>>> import numpy as np
>>> np.set_printoptions(precision=3, suppress=True, linewidth=120, sign=" ")
>>> arr = np.load("arr.npy")
>>> print(arr)
[[  7.  21.  -9.  24.]
 [ 21.  47. -21.  56.]
 [ -9. -21.   7. -24.]
 [ 24.  56. -24.  62.]]
>>> w, evecs = np.linalg.eigvalsh(arr)
Traceback (most recent call last):
  File "<python-input-4>", line 1, in <module>
    w, evecs = np.linalg.eigvalsh(arr)
    ^^^^^^^^
ValueError: too many values to unpack (expected 2)
>>> w, evecs = np.linalg.eigh(arr)
>>> print(np.round(evecs.T @ arr @ evecs, 3) + 0)
[[ -2.   0.   0.   0.]
 [  0.  -2.   0.   0.]
 [  0.   0.  -2.   0.]
 [  0.   0.   0. 129.]]
>>> print(np.round(evecs.T @ evecs, 3) + 0)
[[ 1.  0.  0.  0.]
 [ 0.  1.  0.  0.]
 [ 0.  0.  1.  0.]
 [ 0.  0.  0.  1.]]
>>> print((w > 1e-8).sum(), (w < -1e-8).sum())
1 3
>>> print(np.unique(w.round(6) + 0, return_counts=True)[1])
[ 3  1]
>>> print(evecs @ np.diag(w) @ evecs.T)
[[  7.  21.  -9.  24.]
 [ 21.  47. -21.  56.]
 [ -9. -21.   7. -24.]
 [ 24.  56. -24.  62.]]
>>> print(np.linalg.eigvalsh(arr @ arr))
[     4.      4.      4.  16641.]
>>> M2 = np.array([[0, -2], [-3, -2]])
>>> cent = np.kron(M2, arr)
>>> print(cent)
[[   0.    0.   -0.    0.  -14.  -42.   18.  -48.]
 [   0.    0.   -0.    0.  -42.  -94.   42. -112.]
 [  -0.   -0.    0.   -0.   18.   42.  -14.   48.]
 [   0.    0.   -0.    0.  -48. -112.   48. -124.]
 [ -21.  -63.   27.  -72.  -14.  -42.   18.  -48.]
 [ -63. -141.   63. -168.  -42.  -94.   42. -112.]
 [  27.   63.  -21.   72.   18.   42.  -14.   48.]
 [ -72. -168.   72. -186.  -48. -112.   48. -124.]]
>>> print(np.linalg.matrix_rank(cent))
8
>>> print(np.round(np.linalg.norm(cent, 2), 3), np.round(np.linalg.norm(M2, 2) * np.linalg.norm(arr, 2), 3))
491.57 491.57
